In [1]: import numpy as np

In [2]: import numpy.linalg as la

In [3]: np.set_printoptions(precision=2, suppress=True, linewidth=160)

In [4]: J = np.load("data.npy")

In [5]: print(J)
[[-6  4  6  0  5  2  0  0  1 -1  1 -4  2  4]
 [ 4 -6  0  0  5 -5  1  4 -3  3 -2  5 -1  3]
 [ 6  0  4 -3  0 -4  0 -3 -1  2  0  0  2  2]
 [ 0  0 -3  6  2 -1 -2  2  0  5  1 -1  1  3]
 [ 5  5  0  2 -4 -1 -4  4  3  1  0  4  0 -1]
 [ 2 -5 -4 -1 -1 -6 -1 -1 -1  1  3  6  0  3]
 [ 0  1  0 -2 -4 -1  2 -2  2 -4  1 -4 -4  0]
 [ 0  4 -3  2  4 -1 -2 -6 -6 -1 -4  4  0  1]
 [ 1 -3 -1  0  3 -1  2 -6  0  0  3 -1  5  4]
 [-1  3  2  5  1  1 -4 -1  0  4 -3 -1  2  1]
 [ 1 -2  0  1  0  3  1 -4  3 -3 -2  2  2  4]
 [-4  5  0 -1  4  6 -4  4 -1 -1  2 -2  2 -1]
 [ 2 -1  2  1  0  0 -4  0  5  2  2  2  0 -5]
 [ 4  3  2  3 -1  3  0  1  4  1  4 -1 -5 -2]]

In [6]: rng = np.random.default_rng(9484)

In [7]: labels = rng.permutation(14)

In [8]: print(labels)
[ 5 11  9  3  6  8  7 13 12  4  1  2  0 10]

In [9]: out = J[labels][:, labels]

In [10]: print(np.allclose(out, J))
False

In [11]: print(np.abs(J).max())
6

In [12]: np.zeros(14, 14)
---------------------------------------------------------------------------
TypeError                                 Traceback (most recent call last)
Cell In[12], line 1
----> 1 np.zeros(14, 14)

TypeError: Cannot interpret '14' as a data type

In [13]: print(np.unravel_index(np.abs(J).argmax(), J.shape))
(np.int64(0), np.int64(0))

In [14]: print(J.sum(axis=1))
[ 14   8   5  13  14  -5 -15  -8   6   9   6   9   6  16]

In [15]: w, evecs = la.eigh(J)

In [16]: x0 = np.array([-7, 7, -4, -9, 7, -1, -9, 8, 4, 5, 4, -4, 6, 8])

In [17]: print(np.abs(J).sum(axis=1).max(), np.round(np.abs(w).max(), 2))
42 20.94

In [18]: print((np.sign(evecs[:, -1].round(6)) == np.sign(evecs[0, -1].round(6))).astype(int))
[1 1 0 1 1 1 0 1 0 1 0 1 1 1]

In [19]: print(np.allclose(J, J.T))
True

In [20]: print(round(float(np.abs(la.eigvals(J)).max()), 2))
20.94

In [21]: la.determinant(J)
---------------------------------------------------------------------------
AttributeError                            Traceback (most recent call last)
Cell In[21], line 1
----> 1 la.determinant(J)

AttributeError: module 'numpy.linalg' has no attribute 'determinant'

In [22]: feats = np.load("test16.npy")

In [23]: print(feats)
[[ 0  0  2  2 -1 -1  3  3]
 [ 3  1  2 -2 -2  1 -2  1]
 [ 1 -1  3  3  1  2  0  3]
 [ 0 -3  3 -3  1  0  1  3]
 [ 3  1  3 -1  1  1  2 -2]]

In [24]: t3 = np.stack([feats, 4 * feats, feats[::-1]])

In [25]: print((t3 @ feats.T).shape)
(3, 5, 5)

In [26]: print(la.norm(t3, axis=(1, 2)))
[12.57 50.28 12.57]

In [27]: print(t3.shape)
(3, 5, 8)
